$ ipython --no-banner

In [1]: import numpy as np

In [2]: np.set_printoptions(precision=2, suppress=True, linewidth=100)

In [3]: m1 = np.array([[-5.1, -1.5, 4.2, -1.8],
   ...:     [1.6, 0.1, 0.7, -0.9],
   ...:     [-2.0, -0.3, 0.5, -0.6],
   ...:     [0.9, 1.1, 1.9, -0.3],
   ...:     [0.6, -1.0, -0.3, 0.3],
   ...:     [-1.2, 1.4, 2.0, 0.8],
   ...:     [0.6, 0.3, -1.6, -1.2],
   ...:     [1.4, 0.8, -0.4, -0.2],
   ...:     [0.2, 2.7, 0.4, 2.2],
   ...:     [-0.7, -0.1, 1.4, 1.6],
   ...:     [0.7, -0.7, -0.6, 0.2],
   ...:     [-0.4, 0.0, 2.1, -1.4],
   ...:     [0.2, -1.2, 0.5, 0.4],
   ...:     [-0.6, 0.5, -1.7, 1.3],
   ...:     [0.8, 1.1, 0.9, -0.9]])

In [4]: Xc = (m1 - m1.mean(axis=0)) / m1.std(axis=0)

In [5]: Xc.std(axis=0)
Out[5]: array([1., 1., 1., 1.])

In [6]: np.argwhere(np.abs(Xc) > 2)
Out[6]: 
array([[0, 0],
       [0, 2],
       [8, 1]])

In [7]: b = np.linalg.lstsq(np.delete(Xc, 0, axis=1), Xc[:, 0])[0]

In [8]: np.abs(b).argmax()
Out[8]: np.int64(1)

In [9]: b
Out[9]: array([ 0.35, -0.61, -0.15])

In [10]: Xc = m1 - m1.mean(axis=0)

In [11]: Uu, s, VT = np.linalg.svd(Xc, full_matrices=False)

In [12]: round(float((s ** 2).sum() ** 2 / (s ** 4).sum()), 2)
Out[12]: 2.46

In [13]: np.round(Xc.mean(axis=0), 2) + 0
Out[13]: array([0., 0., 0., 0.])

In [14]: (np.sign(Uu[:, 0]) == np.sign(Uu[0, 0])).astype(int)
Out[14]: array([1, 0, 1, 0, 0, 1, 0, 0, 0, 1, 0, 1, 0, 0, 0])

In [15]: s
Out[15]: array([7.93, 4.6 , 4.1 , 2.68])

In [16]: np.abs(Uu[:, 0]).argmax()
Out[16]: np.int64(0)

In [17]: Z = m1[[13, 14]].astype(float)

In [18]: for _ in range(4):
    ...:     idx = np.linalg.norm(m1[:, None] - Z, axis=-1).argmin(axis=1)
    ...:     Z = np.array([m1[idx == j].mean(axis=0) for j in range(2)])
    ...: 

In [19]: idx
Out[19]: array([1, 0, 1, 1, 0, 1, 0, 0, 0, 0, 0, 1, 0, 0, 0])

In [20]: Z
Out[20]: 
array([[ 0.48,  0.25, -0.07,  0.28],
       [-1.56,  0.14,  2.14, -0.66]])

In [21]: Z[1] - Z[0]
Out[21]: array([-2.04, -0.11,  2.21, -0.94])

In [22]: cov = np.cov(m1, rowvar=False)

In [23]: m1.std(axis=0)
Out[23]: array([1.61, 1.07, 1.48, 1.12])

In [24]: np.argwhere(np.triu(np.abs(np.corrcoef(m1.T)) > 0.8, 1))
Out[24]: array([], shape=(0, 2), dtype=int64)

In [25]: cov
Out[25]: 
array([[ 2.79,  0.68, -1.57,  0.39],
       [ 0.68,  1.23, -0.23,  0.55],
       [-1.57, -0.23,  2.36, -0.57],
       [ 0.39,  0.55, -0.57,  1.34]])

In [26]: np.argsort(-m1.std(axis=0).round(6), kind="stable")
Out[26]: array([0, 2, 3, 1])

In [27]: np.linalg.eigvalsh(cov)[::-1]
Out[27]: array([4.49, 1.51, 1.2 , 0.51])

In [28]: np.polyfit(m1[:, 3], m1[:, 1], 1)
Out[28]: array([0.41, 0.23])

In [29]: np.median(m1, axis=0)
Out[29]: array([ 0.2,  0.1,  0.5, -0.2])

In [30]: x0 = np.array([0, -2, 2, 1])

In [31]: rhs = m1 @ x0

In [32]: rhs
Out[32]: array([ 9.6,  0.3,  1. ,  1.3,  1.7,  2. , -5. , -2.6, -2.4,  4.6,  0.4,  2.8,  3.8, -3.1, -1.3])

In [33]: np.round(np.linalg.lstsq(m1, rhs)[0], 2) + 0
Out[33]: array([ 0., -2.,  2.,  1.])

In [34]: np.round(np.linalg.solve(m1.T @ m1, m1.T @ rhs), 2) + 0
Out[34]: array([ 0., -2.,  2.,  1.])

In [35]: np.round(np.linalg.pinv(m1) @ m1, 2) + 0
Out[35]: 
array([[1., 0., 0., 0.],
       [0., 1., 0., 0.],
       [0., 0., 1., 0.],
       [0., 0., 0., 1.]])

In [36]: rng = np.random.default_rng(3790)

In [37]: rhs = rhs + 0.3 * rng.normal(size=15)

In [38]: rhs
Out[38]: 
array([ 9.5 ,  0.17,  1.48,  1.64,  1.57,  1.75, -4.72, -2.77, -2.29,  4.99,  0.52,  2.86,  3.84,
       -3.33, -1.  ])

In [39]: b, *_ = np.linalg.lstsq(m1, rhs)

In [40]: np.round(m1.T @ (rhs - m1 @ b), 2) + 0
Out[40]: array([0., 0., 0., 0.])

In [41]: b
Out[41]: array([ 0.01, -1.97,  2.02,  0.97])

In [42]: W0 = np.loadtxt("case0.csv", delimiter=",")

In [43]: W0
Out[43]: 
array([[-0.44,  0.62,  0.54,  0.08],
       [-0.63, -0.12, -0.65,  0.09],
       [ 0.  ,  0.55, -0.35,  0.52],
       [-0.63, -0.32,  0.28, -0.15],
       [ 0.  ,  0.45, -0.29, -0.83]])

In [44]: cov = W0.T @ W0

In [45]: np.diag(cov)
Out[45]: array([1., 1., 1., 1.])

In [46]: np.linalg.svd(W0, compute_uv=False) ** 2
Out[46]: array([1., 1., 1., 1.])

In [47]: proj = W0 @ np.linalg.solve(W0.T @ W0, W0.T)

In [48]: np.round((np.eye(5) - proj) @ W0, 2) + 0
Out[48]: 
array([[0., 0., 0., 0.],
       [0., 0., 0., 0.],
       [0., 0., 0., 0.],
       [0., 0., 0., 0.],
       [0., 0., 0., 0.]])

In [49]: np.diag(proj)
Out[49]: array([0.87, 0.85, 0.7 , 0.6 , 0.98])

In [50]: np.trace(proj)
Out[50]: np.float64(4.0)

In [51]: np.allclose(proj @ proj, proj)
Out[51]: True

In [52]: J = np.load("run3.npy")

In [53]: J
Out[53]: 
array([[2, 0, 0],
       [0, 0, 3],
       [0, 2, 0]])

In [54]: # 2 blocks once reordered

In [55]: round(np.linalg.det(J), 2)
Out[55]: np.float64(-12.0)

In [56]: np.trace(J)
Out[56]: np.int64(2)

In [57]: (J + J.T) / 2
Out[57]: 
array([[2. , 0. , 0. ],
       [0. , 0. , 2.5],
       [0. , 2.5, 0. ]])

In [58]: x0 = np.array([0, 3, 1])

In [59]: rhs = J @ x0

In [60]: b, lr = np.zeros(3), 1 / np.linalg.norm(J, 2) ** 2

In [61]: for i in range(15):
    ...:     b -= lr * J.T @ (J @ b - rhs)
    ...:     if i % 5 == 0: print(i, round(np.linalg.norm(J @ b - rhs), 2))
    ...: 
0 3.33
5 0.18
10 0.01

In [62]: round(float(np.linalg.cond(J)), 2)
Out[62]: 1.5

In [63]: b
Out[63]: array([0., 3., 1.])

In [64]: feats = np.array([[1.0, 0.7, 0.49], [0.7, 1.0, 0.7], [0.49, 0.7, 1.0]])

In [65]: feats
Out[65]: 
array([[1.  , 0.7 , 0.49],
       [0.7 , 1.  , 0.7 ],
       [0.49, 0.7 , 1.  ]])

In [66]: q, V = np.linalg.qr(feats[:, :1])[0], np.linalg.qr(feats[:, 1:])[0]

In [67]: s = np.linalg.svd(q.T @ V, compute_uv=False)

In [68]: s
Out[68]: array([0.95])

In [69]: round(float(np.linalg.norm(q @ q.T - V @ V.T, 2)), 2)
Out[69]: 1.0

In [70]: np.degrees(np.arccos(s.clip(0, 1)))
Out[70]: array([18.52])

In [71]: ev, V = np.linalg.eigh(feats)

In [72]: x0 = np.array([-4, -3, -5])

In [73]: V * np.maximum(ev, 0) @ V.T
Out[73]: 
array([[1.  , 0.7 , 0.49],
       [0.7 , 1.  , 0.7 ],
       [0.49, 0.7 , 1.  ]])

In [74]: round(float(x0 @ feats @ x0), 2)
Out[74]: 107.4

In [75]: (np.sign(V[:, -1].round(6)) == np.sign(V[0, -1].round(6))).astype(int)
Out[75]: array([1, 1, 1])

In [76]: mat = np.array([[0, 0, -2, 0], [0, 0, 0, 0], [2, 0, 0, -1], [0, 0, 1, 0]])

In [77]: mat
Out[77]: 
array([[ 0,  0, -2,  0],
       [ 0,  0,  0,  0],
       [ 2,  0,  0, -1],
       [ 0,  0,  1,  0]])

In [78]: (mat != 0).astype(int)
Out[78]: 
array([[0, 0, 1, 0],
       [0, 0, 0, 0],
       [1, 0, 0, 1],
       [0, 0, 1, 0]])

In [79]: np.flatnonzero(np.linalg.matrix_power((mat != 0) + (mat.T != 0) + np.eye(4), 4)[0])
Out[79]: array([0, 2, 3])

In [80]: x0 = np.array([3, -2, 3, -2])

In [81]: np.linalg.svd(mat, compute_uv=False)
Out[81]: array([2.24, 2.24, 0.  , 0.  ])

In [82]: round(float(np.linalg.det(mat)), 2)
Out[82]: 0.0

In [83]: q = np.linalg.solve(np.eye(4) - mat, np.eye(4) + mat)

In [84]: round(float(np.linalg.det(q)), 2)
Out[84]: 1.0

In [85]: np.round(q @ q.T, 2) + 0
Out[85]: 
array([[1., 0., 0., 0.],
       [0., 1., 0., 0.],
       [0., 0., 1., 0.],
       [0., 0., 0., 1.]])

In [86]: idx = rng.permutation(4)

In [87]: idx
Out[87]: array([2, 1, 3, 0])

In [88]: M2 = mat[idx][:, idx]

In [89]: np.trace(M2)
Out[89]: np.int64(0)

In [90]: rk = np.linalg.matrix_rank(mat)

In [91]: rk
Out[91]: np.int64(2)

In [92]: ns = np.linalg.svd(mat)[2][rk:].T

In [93]: np.linalg.matrix_rank(mat.T @ mat), np.linalg.matrix_rank(mat @ mat.T)
Out[93]: (np.int64(2), np.int64(2))

In [94]: [int(np.linalg.matrix_rank(mat[:i])) for i in range(1, len(mat) + 1)]
Out[94]: [1, 1, 2, 2]

In [95]: np.allclose(mat @ ns, 0)
Out[95]: True

In [96]: ns.shape
Out[96]: (4, 2)

In [97]: np.einsum("ij,ji->", mat, mat)
Out[97]: np.int64(-10)

In [98]: np.einsum("ii->", mat)
Out[98]: np.int64(0)

In [99]: A = np.load("dump.npy")

In [100]: A
Out[100]: 
array([[0, 1, 0, 1, 1],
       [1, 0, 0, 1, 1],
       [0, 0, 0, 0, 0],
       [1, 1, 0, 0, 1],
       [1, 1, 0, 1, 0]])

In [101]: idx = rng.permutation(5)

In [102]: idx
Out[102]: array([3, 0, 1, 2, 4])

In [103]: M2 = A[idx][:, idx]

In [104]: np.allclose(M2, A)
Out[104]: False

In [105]: np.sort(np.abs(np.linalg.eigvals(M2)))
Out[105]: array([0., 1., 1., 1., 3.])

In [106]: np.diag(M2)
Out[106]: array([0, 0, 0, 0, 0])

In [107]: M2
Out[107]: 
array([[0, 1, 1, 0, 1],
       [1, 0, 1, 0, 1],
       [1, 1, 0, 0, 1],
       [0, 0, 0, 0, 0],
       [1, 1, 1, 0, 0]])

In [108]: round(float(np.linalg.det(M2)), 2), round(float(np.linalg.det(A[idx])), 2)
Out[108]: (0.0, 0.0)

In [109]: A.sum(axis=0)
Out[109]: array([3, 3, 0, 3, 3])

In [110]: np.trace(A @ A @ A) // 6
Out[110]: np.int64(4)

In [111]: low = np.diag(A.sum(axis=1)) - A

In [112]: (np.linalg.eigvalsh(low) < 1e-8).sum()
Out[112]: np.int64(2)

In [113]: np.round(np.linalg.eigvalsh(low), 2) + 0
Out[113]: array([0., 0., 4., 4., 4.])

In [114]: np.linalg.matrix_rank(low)
Out[114]: np.int64(3)

In [115]: round(np.linalg.det(low[1:, 1:]))
Out[115]: 0

In [116]: low
Out[116]: 
array([[ 3, -1,  0, -1, -1],
       [-1,  3,  0, -1, -1],
       [ 0,  0,  0,  0,  0],
       [-1, -1,  0,  3, -1],
       [-1, -1,  0, -1,  3]])

In [117]: np.argsort(-np.linalg.norm(A, axis=0).round(6), kind="stable")[:3]
Out[117]: array([0, 1, 3])

In [118]: np.linalg.cond(A) > 100
Out[118]: np.True_

In [119]: ev, V = np.linalg.eigh(A)

In [120]: x0 = np.array([6, -2, 3, -3, 0])

In [121]: np.round(np.linalg.eigvalsh(A[1:, 1:]), 2) + 0
Out[121]: array([-1., -1.,  0.,  2.])

In [122]: np.abs(A).sum(axis=1).max(), np.abs(ev).max()
Out[122]: (np.int64(3), np.float64(3.0))

In [123]: M = np.load("data.npy")

In [124]: M
Out[124]: 
array([[ 0.39,  1.1 ,  1.29, -2.41,  0.38],
       [-1.17,  1.47, -0.62,  0.5 ,  2.2 ],
       [-2.73, -0.47,  0.45, -0.56, -0.89],
       [ 0.  , -1.77,  1.77,  0.39,  1.6 ],
       [ 0.  ,  1.5 ,  1.9 ,  1.57, -0.83]])

In [125]: M2 = np.linalg.inv(M)

In [126]: np.round(np.linalg.inv(M2), 2) + 0
Out[126]: 
array([[ 0.39,  1.1 ,  1.29, -2.41,  0.38],
       [-1.17,  1.47, -0.62,  0.5 ,  2.2 ],
       [-2.73, -0.47,  0.45, -0.56, -0.89],
       [ 0.  , -1.77,  1.77,  0.39,  1.6 ],
       [ 0.  ,  1.5 ,  1.9 ,  1.57, -0.83]])

In [127]: (np.abs(M2) > 1e-9).astype(int)
Out[127]: 
array([[1, 1, 1, 0, 0],
       [1, 1, 1, 1, 1],
       [1, 1, 1, 1, 1],
       [1, 1, 1, 1, 1],
       [1, 1, 1, 1, 1]])

In [128]: np.round(np.linalg.slogdet(M)[0], 2)
Out[128]: np.float64(-1.0)

In [129]: arr = np.load("mat.npy")

In [130]: arr
Out[130]: 
array([[ 0,  3],
       [-3,  0]])

In [131]: x0 = np.array([5, 3])

In [132]: rhs = arr @ x0

In [133]: b, lr = np.zeros(2), 1 / np.linalg.norm(arr, 2) ** 2

In [134]: for i in range(12):
     ...:     b -= lr * arr.T @ (arr @ b - rhs)
     ...:     if i % 2 == 0: print(i, round(np.linalg.norm(arr @ b - rhs), 2))
     ...: 
0 0.0
2 0.0
4 0.0
6 0.0
8 0.0
10 0.0

In [135]: round(float(np.linalg.cond(arr)), 2)
Out[135]: 1.0

In [136]: proj = np.triu(np.array([[1, 7, 0], [6, 2, 6], [0, 6, 5]]), 1) + np.eye(3)

In [137]: M2 = proj @ feats @ np.linalg.inv(proj)

In [138]: round(np.linalg.det(M2), 2)
Out[138]: np.float64(0.26)

In [139]: np.linalg.matrix_rank(M2)
Out[139]: np.int64(3)
